% python3 -q
>>> import numpy as np
>>> from numpy import linalg as LA
>>> np.set_printoptions(suppress=True, linewidth=160)
>>> def rnd(a):
...     return np.round(a, 2) + 0
... 
>>> M = np.array([[1, -3, 9, -27],
...     [1, -2, 4, -8],
...     [1, -1, 1, -1],
...     [1, 0, 0, 0],
...     [1, 1, 1, 1],
...     [1, 2, 4, 8],
...     [1, 3, 9, 27],
...     [1, 4, 16, 64],
...     [1, 5, 25, 125],
...     [1, 6, 36, 216]])
>>> # column 3 dominates
>>> u, v = M[2], M[9]
>>> u @ v
np.int64(-185)
>>> pr = (u @ v) / (u @ u) * u
>>> (v - pr) @ u
np.float64(0.0)
>>> np.outer(u, v)
array([[   1,    6,   36,  216],
       [  -1,   -6,  -36, -216],
       [   1,    6,   36,  216],
       [  -1,   -6,  -36, -216]])
>>> x = np.array([1, 1, -1, -2])
>>> rhs = M @ x
>>> rnd(LA.solve(M.T @ M, M.T @ rhs))
array([ 1.,  1., -1., -2.])
>>> rhs
array([  43,   11,    1,    1,   -1,  -17,  -59, -139, -269, -461])
>>> rng = np.random.default_rng(2396)
>>> rhs = rhs + 0.02 * rng.normal(size=10)
>>> rnd(rhs)
array([  43.02,   11.03,    0.97,    1.  ,   -0.97,  -16.99,  -59.  , -138.99, -269.01, -460.98])
>>> b, *_ = LA.lstsq(M, rhs)
>>> [round(float(LA.norm(LA.solve(M.T @ M + lam * np.eye(4), M.T @ rhs))), 2) for lam in (0, 1, 10, 100)]
[2.65, 2.55, 2.32, 2.15]
>>> rnd(M.T @ (rhs - M @ b))
array([0., 0., 0., 0.])
>>> m1 = np.loadtxt("test19.csv", delimiter=",")
>>> rnd(m1)
array([[ 0.83, -0.12,  0.36],
       [-0.12,  0.02, -0.05],
       [ 0.36, -0.05,  0.15]])
>>> rnd(LA.det(m1[::-1]))
np.float64(0.0)
>>> rnd(LA.eigvals(m1).sum().real)
np.float64(1.0)
>>> rnd(LA.eigvals(m1))
array([1., 0., 0.])
>>> rnd(np.kron(np.eye(2, dtype=int), m1))
array([[ 0.83, -0.12,  0.36,  0.  ,  0.  ,  0.  ],
       [-0.12,  0.02, -0.05,  0.  ,  0.  ,  0.  ],
       [ 0.36, -0.05,  0.15,  0.  ,  0.  ,  0.  ],
       [ 0.  ,  0.  ,  0.  ,  0.83, -0.12,  0.36],
       [ 0.  ,  0.  ,  0.  , -0.12,  0.02, -0.05],
       [ 0.  ,  0.  ,  0.  ,  0.36, -0.05,  0.15]])
>>> LA.lstsq(m1[:-1].T, m1[-1])[2]
np.int32(1)
>>> np.abs(np.diag(LA.qr(m1)[1])) > 1e-9
array([ True, False, False])
>>> rnd(m1 @ LA.pinv(m1) @ m1)
array([[ 0.83, -0.12,  0.36],
       [-0.12,  0.02, -0.05],
       [ 0.36, -0.05,  0.15]])
>>> np.allclose(m1[:-1].T @ LA.lstsq(m1[:-1].T, m1[-1])[0], m1[-1])
True
>>> np.unique(m1.round(6), axis=0).shape
(3, 3)
>>> arr = np.load("mat.npy")
>>> rnd(arr)
array([[ 0.99, -0.07,  0.05,  0.01,  0.03, -0.03, -0.05],
       [-0.07,  0.28,  0.59,  0.07,  0.33, -0.33, -0.59],
       [ 0.05,  0.59,  0.52, -0.05, -0.27,  0.27,  0.48],
       [ 0.01,  0.07, -0.05,  0.99, -0.03,  0.03,  0.05],
       [ 0.03,  0.33, -0.27, -0.03,  0.85,  0.15,  0.27],
       [-0.03, -0.33,  0.27,  0.03,  0.15,  0.85, -0.27],
       [-0.05, -0.59,  0.48,  0.05,  0.27, -0.27,  0.52]])
>>> x = np.array([2, -1, 1, -1, -2, -3, 0])
>>> rhs = arr @ x
>>> rnd(rhs)
array([ 2.13,  0.44, -0.18, -1.13, -2.66, -2.34,  1.18])
>>> rnd(LA.solve(arr, arr[:, 1]))
array([0., 1., 0., 0., 0., 0., 0.])
>>> rnd(LA.solve(arr.T, arr[5]))
array([0., 0., 0., 0., 0., 1., 0.])
>>> F = np.load("run3.npy")
>>> F
array([[  7.04,  -3.02,  23.  , -14.03,  13.  ,  -9.97,  -3.02,  13.01,  -5.02,  11.  ,  -1.97],
       [ -8.  , -27.02, -11.97,  11.99,  -3.  ,   8.  ,  12.  ,  10.01,   1.99,  -1.  ,  -9.  ],
       [-12.02,  11.  , -38.01,  20.99, -24.99,  18.  ,   1.98, -24.99,   8.01, -16.99,   4.01],
       [-24.02, -17.  , -16.01,  26.01, -13.  ,  26.  ,   7.98,  -0.02,  -2.  ,   3.  , -12.99],
       [  9.  ,  11.  , -19.  , -31.99, -37.  ,   1.96,  -9.01, -11.  ,   8.99,   4.94,  -0.03],
       [-18.03,  12.05,  17.97,  31.97,  22.02,  11.  ,  -1.97,  -3.99, -12.  ,   0.98,   0.  ],
       [  8.97,   9.  ,  11.03,  -5.02,  13.01, -11.99,  -2.98,  -0.01,  -0.97,  -3.01,   6.98]])
>>> LA.cond(F) > 100
np.True_
>>> LA.matrix_rank(F, rtol=0.1)
np.int64(4)
>>> [round(float(x), 2) for x in LA.svd(F, compute_uv=False)[:3]]
[88.19, 75.49, 47.65]
>>> Uu, s, vt = LA.svd(F)
>>> np.argmax(s[:-1] / (s[1:] + 1e-6)) + 1
np.int64(4)
>>> out = Uu[:, :4] @ np.diag(s[:4]) @ vt[:4]
>>> rnd(np.abs(F - out).max())
np.float64(0.03)
>>> X = np.loadtxt("dump.csv", delimiter=",")
>>> rnd(X)
array([[-0.26, -0.25, -0.08, -0.93],
       [-0.25,  0.95, -0.02, -0.19],
       [-0.08, -0.02,  0.99, -0.06],
       [-0.93, -0.19, -0.06,  0.32]])
>>> x = np.array([-1, 8, 8, 5])
>>> rnd(LA.inv(X))
array([[-0.26, -0.25, -0.08, -0.93],
       [-0.25,  0.95, -0.02, -0.19],
       [-0.08, -0.02,  0.99, -0.06],
       [-0.93, -0.19, -0.06,  0.32]])
>>> rnd(np.sort(np.abs(np.degrees(np.angle(LA.eigvals(X))))))
array([  0.,   0.,   0., 180.])
>>> 4 - LA.matrix_rank(X - np.eye(4), tol=1e-8)
np.int64(3)
>>> rnd(X.T @ (X @ x))
array([-1.,  8.,  8.,  5.])
>>> idx = rng.permutation(4)
>>> idx
array([3, 1, 2, 0])
>>> out = X[idx][:, idx]
>>> rnd(out)
array([[ 0.32, -0.19, -0.06, -0.93],
       [-0.19,  0.95, -0.02, -0.25],
       [-0.06, -0.02,  0.99, -0.08],
       [-0.93, -0.25, -0.08, -0.26]])
>>> rnd(LA.det(out)), rnd(LA.det(X[idx]))
(np.float64(-1.0), np.float64(1.0))
>>> np.allclose(out, X)
False
>>> ev, evecs = LA.eigh(X)
>>> rnd(evecs @ np.diag(ev) @ evecs.T)
array([[-0.26, -0.25, -0.08, -0.93],
       [-0.25,  0.95, -0.02, -0.19],
       [-0.08, -0.02,  0.99, -0.06],
       [-0.93, -0.19, -0.06,  0.32]])
>>> rnd(evecs.T @ evecs)
array([[1., 0., 0., 0.],
       [0., 1., 0., 0.],
       [0., 0., 1., 0.],
       [0., 0., 0., 1.]])
>>> rnd(LA.svd(X, compute_uv=False))
array([1., 1., 1., 1.])
>>> E = np.array([[-0.7, 0.7, 0.4, -0.2, -1.5, -12.0],
...     [2.4, -0.5, 1.9, -0.8, -1.4, -5.0],
...     [0.4, -0.8, -0.5, 0.5, -1.4, 16.0],
...     [0.8, 2.3, -0.3, -1.5, -0.2, 6.0],
...     [0.2, 0.4, 1.0, 0.6, 0.6, 8.0],
...     [-0.3, 0.8, -0.5, 1.0, 0.9, -1.0]])
>>> out = E + rng.integers(-2, 3, (6, 1)) @ rng.integers(-2, 3, (1, 6))
>>> rnd(out)
array([[ -0.7,   0.7,   0.4,  -0.2,  -1.5, -12. ],
       [  2.4,   0.5,   0.9,   1.2,  -3.4,  -4. ],
       [  0.4,  -0.8,  -0.5,   0.5,  -1.4,  16. ],
       [  0.8,   2.3,  -0.3,  -1.5,  -0.2,   6. ],
       [  0.2,   1.4,   0. ,   2.6,  -1.4,   9. ],
       [ -0.3,   2.8,  -2.5,   5. ,  -3.1,   1. ]])
>>> np.abs(out - E).sum(axis=1)
array([ 0.,  7.,  0.,  0.,  7., 14.])
>>> rnd(LA.svd(out - E, compute_uv=False))
array([8.12, 0.  , 0.  , 0.  , 0.  , 0.  ])
>>> LA.matrix_rank(out - E, tol=1e-8)
np.int64(1)
>>> np.allclose(E, E.T)
False
>>> rnd((E - E.T) / 2)
array([[ 0.  , -0.85,  0.  , -0.5 , -0.85, -5.85],
       [ 0.85,  0.  ,  1.35, -1.55, -0.9 , -2.9 ],
       [ 0.  , -1.35,  0.  ,  0.4 , -1.2 ,  8.25],
       [ 0.5 ,  1.55, -0.4 ,  0.  , -0.4 ,  2.5 ],
       [ 0.85,  0.9 ,  1.2 ,  0.4 ,  0.  ,  3.55],
       [ 5.85,  2.9 , -8.25, -2.5 , -3.55,  0.  ]])
>>> np.trace(E)
np.float64(-3.6)
>>> idx = rng.permutation(6)
>>> idx
array([2, 1, 4, 3, 5, 0])
>>> out = E[idx][:, idx]
>>> rnd(np.sort(np.abs(LA.eigvals(out))))
array([1.81, 3.01, 3.01, 3.19, 3.19, 4.15])
>>> rnd(LA.det(out)), rnd(LA.det(E[idx]))
(np.float64(692.64), np.float64(-692.64))
>>> out
array([[ -0.5,  -0.8,  -1.4,   0.5,  16. ,   0.4],
       [  1.9,  -0.5,  -1.4,  -0.8,  -5. ,   2.4],
       [  1. ,   0.4,   0.6,   0.6,   8. ,   0.2],
       [ -0.3,   2.3,  -0.2,  -1.5,   6. ,   0.8],
       [ -0.5,   0.8,   0.9,   1. ,  -1. ,  -0.3],
       [  0.4,   0.7,  -1.5,  -0.2, -12. ,  -0.7]])
>>> np.diag(out)
array([-0.5, -0.5,  0.6, -1.5, -1. , -0.7])
